$ python3 -q
>>> import numpy as np
>>> np.set_printoptions(precision=2, suppress=True, linewidth=100)
>>> mat = np.load("w.npy")
>>> mat
array([[10,  7,  2],
       [ 7,  6,  7],
       [ 2,  7,  6]])
>>> # symmetric
>>> blk = np.stack([mat, 5 * mat, mat[::-1]])
>>> blk.shape
(3, 3, 3)
>>> np.linalg.matrix_rank(blk.reshape(3, -1))
np.int64(2)
>>> blk.sum(axis=0)
array([[62, 49, 18],
       [49, 42, 49],
       [22, 49, 38]])
>>> np.einsum("bij,cij->bc", blk, blk)
array([[ 376, 1880,  296],
       [1880, 9400, 1480],
       [ 296, 1480,  376]])
>>> np.linalg.det(blk)
array([  -252., -31500.,    252.])
>>> np.linalg.matrix_rank(blk)
array([3, 3, 3])
>>> np.linalg.norm(blk, axis=(1, 2))
array([19.39, 96.95, 19.39])
>>> [round(float(np.linalg.det(mat[:i, :i])), 2) + 0 for i in range(1, 4)]
[10.0, 11.0, -252.0]
>>> vec = np.array([3, 3, 1])
>>> target = mat @ vec
>>> target
array([53, 46, 33])
>>> np.round(np.linalg.solve(mat, mat[:, 1]), 2) + 0
array([0., 1., 0.])
>>> np.linalg.solve(mat, target)
array([3., 3., 1.])
>>> evals, vecs = np.linalg.eigh(mat)
>>> vec = np.array([4, 1, -2])
>>> (np.sign(vecs[:, -1].round(6)) == np.sign(vecs[0, -1].round(6))).astype(int)
array([1, 1, 1])
>>> vecs * np.abs(evals) @ vecs.T
array([[10.53,  5.82,  2.87],
       [ 5.82,  8.63,  5.06],
       [ 2.87,  5.06,  7.42]])
>>> A = np.array([[5, 10, 3, 6], [-5, 10, -3, 6], [-5, -10, -3, -6], [5, -10, 3, -6]])
>>> A
array([[  5,  10,   3,   6],
       [ -5,  10,  -3,   6],
       [ -5, -10,  -3,  -6],
       [  5, -10,   3,  -6]])
>>> # null space of dimension 2
>>> M2 = A / np.sqrt((A ** 2).mean(axis=1, keepdims=True))
>>> A - A.mean(axis=1, keepdims=True)
array([[-1.,  4., -3.,  0.],
       [-7.,  8., -5.,  4.],
       [ 1., -4.,  3.,  0.],
       [ 7., -8.,  5., -4.]])
>>> np.linalg.matrix_rank(A - A.mean(axis=1, keepdims=True))
np.int64(2)
>>> M2[0]
array([0.77, 1.53, 0.46, 0.92])
>>> left, sig, vt = np.linalg.svd(A)
>>> vecs = vt[:(sig > 1e-8).sum()]
>>> rng = np.random.default_rng(314)
>>> vec = A[1] + -2 * A[3] + rng.integers(2) * np.eye(4)[3]
>>> vec
array([-15.,  30.,  -9.,  18.])
>>> np.round(vecs.T @ vecs, 2) + 0
array([[0.74, 0.  , 0.44, 0.  ],
       [0.  , 0.74, 0.  , 0.44],
       [0.44, 0.  , 0.26, 0.  ],
       [0.  , 0.44, 0.  , 0.26]])
>>> np.allclose(vecs.T @ vecs @ vec, vec)
True
>>> np.diag(vecs.T @ vecs)
array([0.74, 0.74, 0.26, 0.26])
